$ ipython --no-banner

In [1]: import numpy as np

In [2]: np.set_printoptions(precision=2, suppress=True, linewidth=160, legacy="1.25")

In [3]: feats = np.load("out13.npy")

In [4]: print(feats)
[[ 0.  2.  0.  0.  0.  0.  0.  0.  0.  0.  0.  0.]
 [ 2. -1.  2.  0.  0.  0.  0.  0.  0.  0.  0.  0.]
 [ 0.  2. -1.  2.  0.  0.  0.  0.  0.  0.  0.  0.]
 [ 0.  0.  2. -3.  2.  0.  0.  0.  0.  0.  0.  0.]
 [ 0.  0.  0.  2.  0.  2.  0.  0.  0.  0.  0.  0.]
 [ 0.  0.  0.  0.  2.  4.  2.  0.  0.  0.  0.  0.]
 [ 0.  0.  0.  0.  0.  2.  2.  2.  0.  0.  0.  0.]
 [ 0.  0.  0.  0.  0.  0.  2.  5.  2.  0.  0.  0.]
 [ 0.  0.  0.  0.  0.  0.  0.  2.  4.  2.  0.  0.]
 [ 0.  0.  0.  0.  0.  0.  0.  0.  2. -1.  2.  0.]
 [ 0.  0.  0.  0.  0.  0.  0.  0.  0.  2. -2.  2.]
 [ 0.  0.  0.  0.  0.  0.  0.  0.  0.  0.  2.  1.]]

In [5]: # equal to its transpose

In [6]: other = np.linalg.inv(feats)

In [7]: print((np.abs(other) > 1e-9).astype(int))
[[1 1 1 1 1 1 1 1 1 1 1 1]
 [1 0 0 0 0 0 0 0 0 0 0 0]
 [1 0 1 1 1 1 1 1 1 1 1 1]
 [1 0 1 1 1 1 1 1 1 1 1 1]
 [1 0 1 1 1 1 1 1 1 1 1 1]
 [1 0 1 1 1 1 1 1 1 1 1 1]
 [1 0 1 1 1 1 1 1 1 1 1 1]
 [1 0 1 1 1 1 1 1 1 1 1 1]
 [1 0 1 1 1 1 1 1 1 1 1 1]
 [1 0 1 1 1 1 1 1 1 1 1 1]
 [1 0 1 1 1 1 1 1 1 1 1 1]
 [1 0 1 1 1 1 1 1 1 1 1 1]]

In [8]: print(np.round(np.linalg.det(feats) * np.linalg.det(other), 2))
1.0

In [9]: print(np.linalg.det(feats) * other)
[[ -8000.  -2176.   6912.   5632.   1536.  -5632.   9728.  -4096.    512.   3072.   1024.  -2048.]
 [ -2176.     -0.     -0.     -0.     -0.     -0.     -0.     -0.     -0.     -0.     -0.     -0.]
 [  6912.     -0.  -6912.  -5632.  -1536.   5632.  -9728.   4096.   -512.  -3072.  -1024.   2048.]
 [  5632.     -0.  -5632.  -2816.   -768.   2816.  -4864.   2048.   -256.  -1536.   -512.   1024.]
 [  1536.     -0.  -1536.   -768.    384.  -1408.   2432.  -1024.    128.    768.    256.   -512.]
 [ -5632.      0.   5632.   2816.  -1408.  -2816.   4864.  -2048.    256.   1536.    512.  -1024.]
 [  9728.     -0.  -9728.  -4864.   2432.   4864. -12160.   5120.   -640.  -3840.  -1280.   2560.]
 [ -4096.     -0.   4096.   2048.  -1024.  -2048.   5120.  -3072.    384.   2304.    768.  -1536.]
 [   512.     -0.   -512.   -256.    128.    256.   -640.    384.   -320.  -1920.   -640.   1280.]
 [  3072.     -0.  -3072.  -1536.    768.   1536.  -3840.   2304.  -1920.   1536.    512.  -1024.]
 [  1024.     -0.  -1024.   -512.    256.    512.  -1280.    768.   -640.    512.    896.  -1792.]
 [ -2048.      0.   2048.   1024.   -512.  -1024.   2560.  -1536.   1280.  -1024.  -1792.   -768.]]

In [10]: print(np.round(feats @ other, 2) + 0)
[[1. 0. 0. 0. 0. 0. 0. 0. 0. 0. 0. 0.]
 [0. 1. 0. 0. 0. 0. 0. 0. 0. 0. 0. 0.]
 [0. 0. 1. 0. 0. 0. 0. 0. 0. 0. 0. 0.]
 [0. 0. 0. 1. 0. 0. 0. 0. 0. 0. 0. 0.]
 [0. 0. 0. 0. 1. 0. 0. 0. 0. 0. 0. 0.]
 [0. 0. 0. 0. 0. 1. 0. 0. 0. 0. 0. 0.]
 [0. 0. 0. 0. 0. 0. 1. 0. 0. 0. 0. 0.]
 [0. 0. 0. 0. 0. 0. 0. 1. 0. 0. 0. 0.]
 [0. 0. 0. 0. 0. 0. 0. 0. 1. 0. 0. 0.]
 [0. 0. 0. 0. 0. 0. 0. 0. 0. 1. 0. 0.]
 [0. 0. 0. 0. 0. 0. 0. 0. 0. 0. 1. 0.]
 [0. 0. 0. 0. 0. 0. 0. 0. 0. 0. 0. 1.]]
